In [1]: import numpy as np

In [2]: import numpy.linalg as la

In [3]: np.set_printoptions(precision=3, suppress=True, linewidth=160, legacy="1.25")

In [4]: mat = np.loadtxt("block18.csv", delimiter=",")

In [5]: mat
Out[5]: 
array([[ 0.7,  0.4,  0.6,  1.5,  1.2, -0.3],
       [-0.3,  0.1, -0.1, -1.4,  0.6, -0.4],
       [-0.4,  0.6, -2.2, -1. ,  0.6,  1.4],
       [ 1. ,  0.9,  0.2,  0.4, -0.2,  0.3],
       [ 1.2, -1.5, -0.6,  0.7, -1.2, -0.6],
       [-1.2, -0.3,  2.2,  2.4,  1.1, -0.2],
       [-0.2, -0.5, -0.5,  0.3, -1. , -0.5],
       [ 1.3,  0.2,  0.1, -0.5,  0.2,  2.1],
       [-0.2,  0.9,  0.3, -0.4,  1.2,  1.1],
       [-1.1, -0.8,  0. , -0.1, -0.2, -0.3],
       [-0.5,  1.1,  1.5, -0.4, -0.2,  0.6]])

In [6]: f, g = mat[10], mat[8]

In [7]: print(round(float(f @ f), 3))
4.27

In [8]: p = (f @ g) / (f @ f) * f

In [9]: round((g - p) @ f, 3)
Out[9]: 0.0

In [10]: np.round(la.norm(f + g) ** 2 + la.norm(f - g) ** 2, 3)
Out[10]: 16.04

In [11]: M = np.loadtxt("case4.csv", delimiter=",")

In [12]: M
Out[12]: 
array([[-3.,  0.,  2., -2.,  3., -2.,  1., -2.,  0.],
       [ 0., -3.,  0.,  2., -2.,  3., -2.,  1., -2.],
       [ 2.,  0., -3.,  0.,  2., -2.,  3., -2.,  1.],
       [-2.,  2.,  0., -3.,  0.,  2., -2.,  3., -2.],
       [ 3., -2.,  2.,  0., -3.,  0.,  2., -2.,  3.],
       [-2.,  3., -2.,  2.,  0., -3.,  0.,  2., -2.],
       [ 1., -2.,  3., -2.,  2.,  0., -3.,  0.,  2.],
       [-2.,  1., -2.,  3., -2.,  2.,  0., -3.,  0.],
       [ 0., -2.,  1., -2.,  3., -2.,  2.,  0., -3.]])

In [13]: # symmetric, so the eigenvalues are real

In [14]: blk = np.stack([M, 4 * M, M[::-1]])

In [15]: print(blk.sum(axis=0))
[[-15.  -2.  11. -12.  18. -12.   7. -10.  -3.]
 [ -2. -14.  -2.  13. -12.  17. -10.   2. -10.]
 [ 11.  -2. -12.  -2.  12. -10.  12. -10.   7.]
 [-12.  13.  -2. -13.   0.   7. -10.  17. -12.]
 [ 18. -12.  12.   0. -18.   0.  12. -12.  18.]
 [-12.  17. -10.   7.   0. -13.  -2.  13. -12.]
 [  7. -10.  12. -10.  12.  -2. -12.  -2.  11.]
 [-10.   2. -10.  17. -12.  13.  -2. -14.  -2.]
 [ -3. -10.   7. -12.  18. -12.  11.  -2. -15.]]

In [16]: (blk @ M.T).shape
Out[16]: (3, 9, 9)

In [17]: blk.shape
Out[17]: (3, 9, 9)

In [18]: np.all(la.eigvalsh(M) > 0)
Out[18]: False

In [19]: [round(float(la.det(M[:i, :i])), 2) + 0 for i in range(1, 10)]
Out[19]: [-3.0, 9.0, -15.0, -11.0, 520.0, -2576.0, 11352.0, -48379.0, 99601.0]

In [20]: F = np.load("data.npy")

In [21]: F
Out[21]: 
array([[ 0.168, -0.049, -0.245, -0.44 , -0.147, -0.636, -0.538],
       [-0.049,  0.997, -0.014, -0.026, -0.009, -0.037, -0.032],
       [-0.245, -0.014,  0.928, -0.129, -0.043, -0.187, -0.158],
       [-0.44 , -0.026, -0.129,  0.767, -0.078, -0.337, -0.285],
       [-0.147, -0.009, -0.043, -0.078,  0.974, -0.112, -0.095],
       [-0.636, -0.037, -0.187, -0.337, -0.112,  0.514, -0.412],
       [-0.538, -0.032, -0.158, -0.285, -0.095, -0.412,  0.652]])

In [22]: # keeps lengths

In [23]: f, g = M[1], M[7]

In [24]: f @ g
Out[24]: 10.0

In [25]: p = (f @ g) / (f @ f) * f

In [26]: p
Out[26]: array([ 0.   , -0.857,  0.   ,  0.571, -0.571,  0.857, -0.571,  0.286, -0.571])

In [27]: np.outer(f, g)
Out[27]: 
array([[-0.,  0., -0.,  0., -0.,  0.,  0., -0.,  0.],
       [ 6., -3.,  6., -9.,  6., -6., -0.,  9., -0.],
       [-0.,  0., -0.,  0., -0.,  0.,  0., -0.,  0.],
       [-4.,  2., -4.,  6., -4.,  4.,  0., -6.,  0.],
       [ 4., -2.,  4., -6.,  4., -4., -0.,  6., -0.],
       [-6.,  3., -6.,  9., -6.,  6.,  0., -9.,  0.],
       [ 4., -2.,  4., -6.,  4., -4., -0.,  6., -0.],
       [-2.,  1., -2.,  3., -2.,  2.,  0., -3.,  0.],
       [ 4., -2.,  4., -6.,  4., -4., -0.,  6., -0.]])

In [28]: round(la.norm(f + g) ** 2 + la.norm(f - g) ** 2, 3)
Out[28]: 140.0

In [29]: print(np.all(la.eigvalsh(F) > 0))
False

In [30]: U, sv, VT = la.svd(F, full_matrices=False)

In [31]: sv
Out[31]: array([1., 1., 1., 1., 1., 1., 1.])

In [32]: np.round(U.T @ U, 3) + 0
Out[32]: 
array([[1., 0., 0., 0., 0., 0., 0.],
       [0., 1., 0., 0., 0., 0., 0.],
       [0., 0., 1., 0., 0., 0., 0.],
       [0., 0., 0., 1., 0., 0., 0.],
       [0., 0., 0., 0., 1., 0., 0.],
       [0., 0., 0., 0., 0., 1., 0.],
       [0., 0., 0., 0., 0., 0., 1.]])

In [33]: np.cumsum(sv ** 2) / np.sum(sv ** 2)
Out[33]: array([0.143, 0.286, 0.429, 0.571, 0.714, 0.857, 1.   ])

In [34]: x0 = np.array([-1, -2, -1, 0, 2, 1, 2])

In [35]: rhs = F @ x0

In [36]: rhs
Out[36]: array([-1.832, -2.049, -1.245, -0.44 ,  1.853,  0.364,  1.462])

In [37]: print(np.round(la.solve(F, rhs), 3) + 0)
[-1. -2. -1.  0.  2.  1.  2.]

In [38]: np.round(la.solve(F, F[:, 0]), 3) + 0
Out[38]: array([1., 0., 0., 0., 0., 0., 0.])

In [39]: np.round(la.solve(F.T, F[0]), 3) + 0
Out[39]: array([1., 0., 0., 0., 0., 0., 0.])

In [40]: np.round(la.solve(F, 5 * rhs), 3) + 0
Out[40]: array([ -5., -10.,  -5.,   0.,  10.,   5.,  10.])

In [41]: Y = F / la.norm(F, axis=1, keepdims=True)

In [42]: cov = Y @ Y.T

In [43]: print((np.abs(cov) > 0.9).astype(int))
[[1 0 0 0 0 0 0]
 [0 1 0 0 0 0 0]
 [0 0 1 0 0 0 0]
 [0 0 0 1 0 0 0]
 [0 0 0 0 1 0 0]
 [0 0 0 0 0 1 0]
 [0 0 0 0 0 0 1]]

In [44]: print(np.argwhere(np.triu(np.abs(cov) > 0.95, 1)))
[]

In [45]: cov.round(3) + 0
Out[45]: 
array([[1., 0., 0., 0., 0., 0., 0.],
       [0., 1., 0., 0., 0., 0., 0.],
       [0., 0., 1., 0., 0., 0., 0.],
       [0., 0., 0., 1., 0., 0., 0.],
       [0., 0., 0., 0., 1., 0., 0.],
       [0., 0., 0., 0., 0., 1., 0.],
       [0., 0., 0., 0., 0., 0., 1.]])

In [46]: (cov - 2 * np.eye(7)).round(6).argmax(axis=1)
Out[46]: array([1, 0, 0, 0, 0, 0, 0])

In [47]: m1 = np.loadtxt("a.csv", delimiter=",")

In [48]: m1
Out[48]: 
array([[ 20., -12., -22., -12., -20.,   2., -12., -12., -24.,  12.],
       [-12.,   8.,  16.,   8.,  14.,  -2.,   8.,   6.,  14.,  -6.],
       [-22.,  16.,  34.,  16.,  29.,  -5.,  16.,   9.,  25.,  -9.],
       [-12.,   8.,  16.,   8.,  14.,  -2.,   8.,   6.,  14.,  -6.],
       [-20.,  14.,  29.,  14.,  25.,  -4.,  14.,   9.,  23.,  -9.],
       [  2.,  -2.,  -5.,  -2.,  -4.,   1.,  -2.,   0.,  -2.,   0.],
       [-12.,   8.,  16.,   8.,  14.,  -2.,   8.,   6.,  14.,  -6.],
       [-12.,   6.,   9.,   6.,   9.,   0.,   6.,   9.,  15.,  -9.],
       [-24.,  14.,  25.,  14.,  23.,  -2.,  14.,  15.,  29., -15.],
       [ 12.,  -6.,  -9.,  -6.,  -9.,   0.,  -6.,  -9., -15.,   9.]])

In [49]: # equal to its transpose

In [50]: print(np.allclose(m1[:-1].T @ la.lstsq(m1[:-1].T, m1[-1])[0], m1[-1]))
True

In [51]: np.abs(np.diag(la.qr(m1)[1])) > 1e-9
Out[51]: array([ True,  True, False, False, False, False, False, False, False, False])

In [52]: evals, V = la.eigh(M)

In [53]: x0 = np.array([0, -3, -3, -1, -2, -1, -1, -3, 5])

In [54]: np.abs(M).sum(axis=1).max(), round(np.abs(evals).max(), 3)
Out[54]: (17.0, 9.472)

In [55]: print(np.round(x0 @ M @ x0 / (x0 @ x0), 3), round(float(evals[0]), 3), round(evals[-1], 3))
-2.831 -9.377 9.472

In [56]: feats = np.loadtxt("out6.csv", delimiter=",")

In [57]: feats
Out[57]: 
array([[-0.6  , -0.7  ,  0.6  , -0.7  ,  2.3  ,  0.3  , -0.4  ,  0.1  , -1.   ,  1.1  ,  0.7  , -0.5  ],
       [ 0.7  , -1.   , -1.1  ,  1.1  ,  1.5  ,  2.1  ,  1.7  , -1.1  ,  0.3  ,  0.1  ,  1.   , -0.5  ],
       [ 0.3  ,  0.   , -2.1  ,  0.   ,  1.2  , -0.4  ,  0.4  , -1.5  , -1.   , -0.5  , -0.4  ,  0.6  ],
       [ 0.634, -0.025,  1.041, -1.088, -1.659,  0.278,  0.63 , -0.126, -0.324,  0.733,  0.598,  0.01 ],
       [ 0.7  ,  1.7  , -0.8  , -1.3  ,  1.2  ,  1.4  ,  0.2  , -0.1  , -2.4  , -1.2  ,  2.9  ,  0.3  ],
       [ 0.6  ,  0.   ,  1.   , -1.1  , -1.6  ,  0.3  ,  0.6  , -0.1  , -0.4  ,  0.7  ,  0.6  ,  0.1  ],
       [-0.3  , -1.6  ,  0.6  , -0.4  , -0.3  ,  1.4  , -0.3  , -1.8  , -0.1  ,  0.5  , -0.9  , -0.5  ],
       [ 0.8  , -0.9  , -0.3  ,  0.1  , -0.8  , -0.9  , -0.2  ,  0.7  , -0.2  ,  1.6  , -0.5  , -0.5  ]])

In [58]: U, sv, VT = la.svd(feats)

In [59]: np.argmax(sv[:-1] / (sv[1:] + 1e-6)) + 1
Out[59]: 7

In [60]: Y = U[:, :7] @ np.diag(sv[:7]) @ VT[:7]

In [61]: print(round(la.norm(feats - Y, 2), 3), round(float(sv[7]), 3))
0.067 0.067

In [62]: la.matrix_rank(Y)
Out[62]: 7

In [63]: U, sv, VT = la.svd(feats, full_matrices=False)

In [64]: print(np.round(U.T @ feats @ VT.T, 3) + 0)
[[5.765 0.    0.    0.    0.    0.    0.    0.   ]
 [0.    4.457 0.    0.    0.    0.    0.    0.   ]
 [0.    0.    3.929 0.    0.    0.    0.    0.   ]
 [0.    0.    0.    3.091 0.    0.    0.    0.   ]
 [0.    0.    0.    0.    2.53  0.    0.    0.   ]
 [0.    0.    0.    0.    0.    2.409 0.    0.   ]
 [0.    0.    0.    0.    0.    0.    1.039 0.   ]
 [0.    0.    0.    0.    0.    0.    0.    0.067]]

In [65]: np.allclose(U * sv @ VT, feats)
Out[65]: True

In [66]: sv / sv[0]
Out[66]: array([1.   , 0.773, 0.681, 0.536, 0.439, 0.418, 0.18 , 0.012])

In [67]: round(np.sqrt((sv ** 2).sum()), 3), np.round(la.norm(feats), 3)
Out[67]: (9.559, 9.559)

In [68]: [round(float(x), 3) for x in la.svd(feats, compute_uv=False)[:3]]
Out[68]: [5.765, 4.457, 3.929]

In [69]: la.matrix_rank(feats, rtol=0.1)
Out[69]: 7

In [70]: J = np.load("arr.npy")

In [71]: J.round(3) + 0
Out[71]: 
array([[  6.174,  -4.297, -14.659,  15.528, -11.109,  23.347, -19.825, -19.05 ,   9.927,  11.775,  32.267,   9.927],
       [  5.528,  -3.701, -13.46 ,  14.612, -10.066,  21.653, -18.313, -17.952,   9.184,  10.957,  30.161,   9.184],
       [  3.979,  -2.285, -10.53 ,  12.288,  -7.503,  17.441, -14.573, -15.156,   7.366,   8.901,  24.871,   7.366],
       [  3.571,  -1.917,  -9.742,  11.638,  -6.81 ,  16.288, -13.555, -14.371,   6.877,   8.331,  23.408,   6.877],
       [  2.778,  -1.212,  -8.186,  10.315,  -5.439,  13.979, -11.526, -12.768,   5.911,   7.182,  20.452,   5.911],
       [  2.521,  -0.986,  -7.673,   9.865,  -4.985,  13.207, -10.851, -12.221,   5.591,   6.795,  19.455,   5.591],
       [  0.792,   0.46 ,  -4.009,   6.355,  -1.741,   7.463,  -5.894,  -7.923,   3.297,   3.85 ,  11.853,   3.297],
       [  0.678,   0.548,  -3.745,   6.071,  -1.507,   7.025,  -5.523,  -7.573,   3.129,   3.62 ,  11.255,   3.129],
       [ -0.276,   1.039,  -0.932,   2.373,   0.818,   1.916,  -1.334,  -2.955,   1.251,   0.846,   3.844,   1.251],
       [ -0.281,   1.031,  -0.889,   2.294,   0.845,   1.825,  -1.263,  -2.856,   1.217,   0.795,   3.698,   1.217],
       [ -0.244,   0.732,  -0.36 ,   1.081,   0.993,   0.587,  -0.349,  -1.319,   0.732,   0.105,   1.552,   0.732],
       [ -0.153,   0.494,  -0.227,   0.612,   0.827,   0.235,  -0.119,  -0.729,   0.528,  -0.069,   0.808,   0.528],
       [ -0.003,  -0.035,   0.041,  -0.035,  -0.115,   0.001,   0.   ,   0.034,  -0.079,   0.041,  -0.034,  -0.079],
       [ -0.082,  -0.104,   0.273,  -0.123,  -0.578,   0.015,   0.019,   0.089,  -0.452,   0.248,  -0.101,  -0.452],
       [ -0.123,  -0.101,   0.358,  -0.135,  -0.7  ,   0.016,   0.034,   0.085,  -0.571,   0.313,  -0.107,  -0.571],
       [ -0.153,  -0.095,   0.416,  -0.14 ,  -0.774,   0.016,   0.046,   0.079,  -0.648,   0.355,  -0.109,  -0.648],
       [ -0.239,  -0.064,   0.57 ,  -0.147,  -0.945,   0.008,   0.083,   0.055,  -0.845,   0.459,  -0.111,  -0.845],
       [ -0.357,  -0.005,   0.766,  -0.147,  -1.122,  -0.011,   0.142,   0.016,  -1.081,   0.577,  -0.111,  -1.081],
       [ -0.534,   0.102,   1.046,  -0.139,  -1.321,  -0.055,   0.242,  -0.047,  -1.398,   0.724,  -0.114,  -1.398],
       [ -0.635,   0.17 ,   1.202,  -0.133,  -1.412,  -0.086,   0.303,  -0.084,  -1.566,   0.798,  -0.118,  -1.566],
       [ -0.742,   0.244,   1.362,  -0.126,  -1.494,  -0.122,   0.37 ,  -0.122,  -1.737,   0.87 ,  -0.124,  -1.737],
       [ -0.926,   0.379,   1.637,  -0.112,  -1.613,  -0.192,   0.491,  -0.187,  -2.021,   0.982,  -0.14 ,  -2.021],
       [ -1.244,   0.624,   2.101,  -0.09 ,  -1.767,  -0.33 ,   0.714,  -0.294,  -2.483,   1.15 ,  -0.182,  -2.483],
       [ -3.117,   2.212,   4.761,  -0.008,  -2.052,  -1.402,   2.22 ,  -0.81 ,  -4.926,   1.801,  -0.67 ,  -4.926],
       [ -3.234,   2.316,   4.926,  -0.006,  -2.049,  -1.479,   2.322,  -0.837,  -5.071,   1.83 ,  -0.711,  -5.071],
       [ -6.431,   5.224,   9.396,  -0.052,  -1.561,  -3.819,   5.276,  -1.405,  -8.845,   2.362,  -2.112,  -8.845],
       [ -7.266,   6.   ,  10.562,  -0.09 ,  -1.342,  -4.487,   6.09 ,  -1.514,  -9.799,   2.443,  -2.546,  -9.799],
       [ -8.918,   7.547,  12.868,  -0.189,  -0.837,  -5.855,   7.736,  -1.691, -11.661,   2.554,  -3.466, -11.661],
       [-10.449,   8.991,  15.006,  -0.306,  -0.301,  -7.172,   9.297,  -1.82 , -13.365,   2.61 ,  -4.378, -13.365],
       [-11.118,   9.625,  15.941,  -0.363,  -0.05 ,  -7.759,   9.988,  -1.866, -14.105,   2.623,  -4.792, -14.105],
       [-13.958,  12.329,  19.912,  -0.645,   1.107, -10.32 ,  12.974,  -2.009, -17.217,   2.613,  -6.64 , -17.217],
       [-14.617,  12.958,  20.834,  -0.718,   1.394, -10.927,  13.677,  -2.031, -17.933,   2.598,  -7.087, -17.933],
       [-15.479,  13.784,  22.041,  -0.818,   1.779, -11.73 ,  14.602,  -2.054, -18.868,   2.572,  -7.681, -18.868],
       [-16.063,  14.344,  22.859,  -0.888,   2.044, -12.278,  15.232,  -2.066, -19.5  ,   2.55 ,  -8.089, -19.5  ],
       [-16.164,  14.442,  23.001,  -0.9  ,   2.091, -12.373,  15.342,  -2.068, -19.61 ,   2.545,  -8.16 , -19.61 ],
       [-20.656,  18.766,  29.301,  -1.498,   4.265, -16.691,  20.264,  -2.075, -24.437,   2.282, -11.435, -24.437],
       [-22.288,  20.343,  31.594,  -1.738,   5.101, -18.297,  22.081,  -2.046, -26.179,   2.153, -12.675, -26.179],
       [-23.576,  21.59 ,  33.404,  -1.934,   5.776, -19.577,  23.524,  -2.013, -27.55 ,   2.039, -13.67 , -27.55 ]])

In [72]: # column 11 repeats column 8

In [73]: r = la.matrix_rank(J)

In [74]: r
Out[74]: 3

In [75]: null = la.svd(J)[2][r:].T

In [76]: [int(la.matrix_rank(J[:i])) for i in range(1, len(J) + 1)]
Out[76]: 
[1,
 2,
 3,
 3,
 3,
 3,
 3,
 3,
 3,
 3,
 3,
 3,
 3,
 3,
 3,
 3,
 3,
 3,
 3,
 3,
 3,
 3,
 3,
 3,
 3,
 3,
 3,
 3,
 3,
 3,
 3,
 3,
 3,
 3,
 3,
 3,
 3,
 3]

In [77]: null.shape
Out[77]: (12, 9)

In [78]: np.allclose(J @ null, 0)
Out[78]: True
